In [1]: import numpy as np

In [2]: np.set_printoptions(precision=1, suppress=True, linewidth=120)

In [3]: tidy = lambda a: np.round(a, 1) + 0

In [4]: th = np.deg2rad(90)

In [5]: J = np.eye(7)

In [6]: J[np.ix_([0, 1], [0, 1])] = [[np.cos(th), -np.sin(th)], [np.sin(th), np.cos(th)]]

In [7]: print(tidy(J))
[[ 0. -1.  0.  0.  0.  0.  0.]
 [ 1.  0.  0.  0.  0.  0.  0.]
 [ 0.  0.  1.  0.  0.  0.  0.]
 [ 0.  0.  0.  1.  0.  0.  0.]
 [ 0.  0.  0.  0.  1.  0.  0.]
 [ 0.  0.  0.  0.  0.  1.  0.]
 [ 0.  0.  0.  0.  0.  0.  1.]]

In [8]: M = np.array([[11.0, -3.0, 3.0, -9.0, 3.0, -3.0],
   ...:     [-3.0, 3.0, -1.0, 3.0, -1.0, 1.0],
   ...:     [3.0, -1.0, 3.0, -3.0, 1.0, -1.0],
   ...:     [-9.0, 3.0, -3.0, 11.0, -3.0, 3.0],
   ...:     [3.0, -1.0, 1.0, -3.0, 3.0, -1.0],
   ...:     [-3.0, 1.0, -1.0, 3.0, -1.0, 3.0]])

In [9]: print(M)
[[11. -3.  3. -9.  3. -3.]
 [-3.  3. -1.  3. -1.  1.]
 [ 3. -1.  3. -3.  1. -1.]
 [-9.  3. -3. 11. -3.  3.]
 [ 3. -1.  1. -3.  3. -1.]
 [-3.  1. -1.  3. -1.  3.]]

In [10]: low = np.linalg.cholesky(M)

In [11]: print(np.linalg.eigvalsh(M).min() > 0)
True

In [12]: print(tidy(M / np.sqrt(np.outer(np.diag(M), np.diag(M)))))
[[ 1.  -0.5  0.5 -0.8  0.5 -0.5]
 [-0.5  1.  -0.3  0.5 -0.3  0.3]
 [ 0.5 -0.3  1.  -0.5  0.3 -0.3]
 [-0.8  0.5 -0.5  1.  -0.5  0.5]
 [ 0.5 -0.3  0.3 -0.5  1.  -0.3]
 [-0.5  0.3 -0.3  0.5 -0.3  1. ]]

In [13]: gram = M.T @ M

In [14]: print(tidy(np.linalg.eigvalsh(gram)[::-1]))
[576.   4.   4.   4.   4.   4.]

In [15]: print(np.allclose(gram, gram.T))
True

In [16]: print(np.linalg.matrix_rank(gram))
6

In [17]: rng = np.random.default_rng(11257)

In [18]: Y = M + rng.integers(-2, 3, (6, 1)) @ rng.integers(-2, 3, (1, 6))

In [19]: print(Y)
[[ 12.  -2.   2.  -9.   3.  -4.]
 [ -5.   1.   1.   3.  -1.   3.]
 [  3.  -1.   3.  -3.   1.  -1.]
 [-10.   2.  -2.  11.  -3.   4.]
 [  2.  -2.   2.  -3.   3.   0.]
 [ -1.   3.  -3.   3.  -1.   1.]]

In [20]: print(np.abs(Y - M).sum(axis=1))
[4. 8. 0. 4. 4. 8.]

In [21]: print(np.linalg.matrix_rank(M, rtol=0.1))
1

In [22]: print(np.linalg.cond(M) > 100)
False

In [23]: print(round(np.log10(np.linalg.cond(M))))
1

In [24]: arr = np.load("run11.npy")

In [25]: print(arr)
[[13. 12. -8.  4.]
 [12.  6. -6.  3.]
 [-8. -6.  1. -2.]
 [ 4.  3. -2. -2.]]

In [26]: print(tidy(np.linalg.norm(arr[0] - arr[3])))
15.3

In [27]: print(tidy(np.linalg.norm(arr, axis=0)))
[19.8 15.  10.2  5.7]

In [28]: print(tidy(np.linalg.norm(arr, "nuc")))
36.0

In [29]: print(arr[0] @ arr[3])
96.0

In [30]: print(tidy(np.linalg.norm(arr) ** 2 / np.linalg.norm(arr, 2) ** 2))
1.0

In [31]: print(np.linalg.norm(arr, axis=1).argmax())
0

In [32]: data = np.load("a.npy")

In [33]: print(tidy(data))
[[ 3.6 -4.4  7.7  2.3  1.3  1.4]
 [-1.6 -2.2  0.7 -1.   4.4  8.5]
 [-3.3  4.5 -7.5 -2.1 -1.8 -2.4]
 [-4.4  3.5 -7.5 -2.8  0.6  2.2]
 [ 4.2 -1.6  5.5  2.7 -2.6 -6. ]
 [ 1.5 -4.3  5.7  1.   3.4  5.9]
 [ 4.3 -3.6  7.5  2.8 -0.4 -1.9]
 [-4.4  2.6 -6.6 -2.8  1.7  4.4]
 [ 2.1  1.7  0.2  1.3 -4.3 -8.5]
 [-3.8  4.3 -7.7 -2.4 -0.9 -0.7]]

In [34]: W1 = np.array([[0, -2, 1, -2, 1],
    ...:     [1, 1, -1, 0, 0],
    ...:     [1, 2, 0, 2, 2],
    ...:     [0, 1, 2, 1, 2],
    ...:     [-2, -2, 1, -2, -1],
    ...:     [0, -2, 2, 1, -2]])

In [35]: beta = np.array([2, 2, -1, -2, -2])

In [36]: act = np.maximum(data @ W1 + beta, 0)

In [37]: print((act > 0).astype(int))
[[1 1 1 1 1]
 [0 0 1 1 0]
 [1 1 0 0 0]
 [0 0 0 0 0]
 [1 1 0 1 1]
 [0 0 1 1 0]
 [1 1 1 1 1]
 [0 0 0 0 0]
 [1 1 0 0 1]
 [1 0 0 0 0]]

In [38]: print((act > 0).mean(axis=0))
[0.6 0.5 0.4 0.5 0.4]

In [39]: W2 = np.array([[-2, -2], [2, 1], [-2, 2], [0, -2], [1, 0]])

In [40]: print((act @ W2).round(6).argmax(axis=1))
[1 1 0 0 0 1 0 0 0 0]

In [41]: print(W1 @ W2)
[[ -5   4]
 [  2  -3]
 [  4  -4]
 [  0   3]
 [ -3   8]
 [-10   0]]

In [42]: print(tidy(act @ W2))
[[-13.6  14.1]
 [-37.7  35. ]
 [  3.7  -0.8]
 [  0.    0. ]
 [ 56.4  -4.4]
 [-43.9  31.4]
 [ 21.9   3. ]
 [  0.    0. ]
 [ 53.2   1.8]
 [ -0.8  -0.8]]
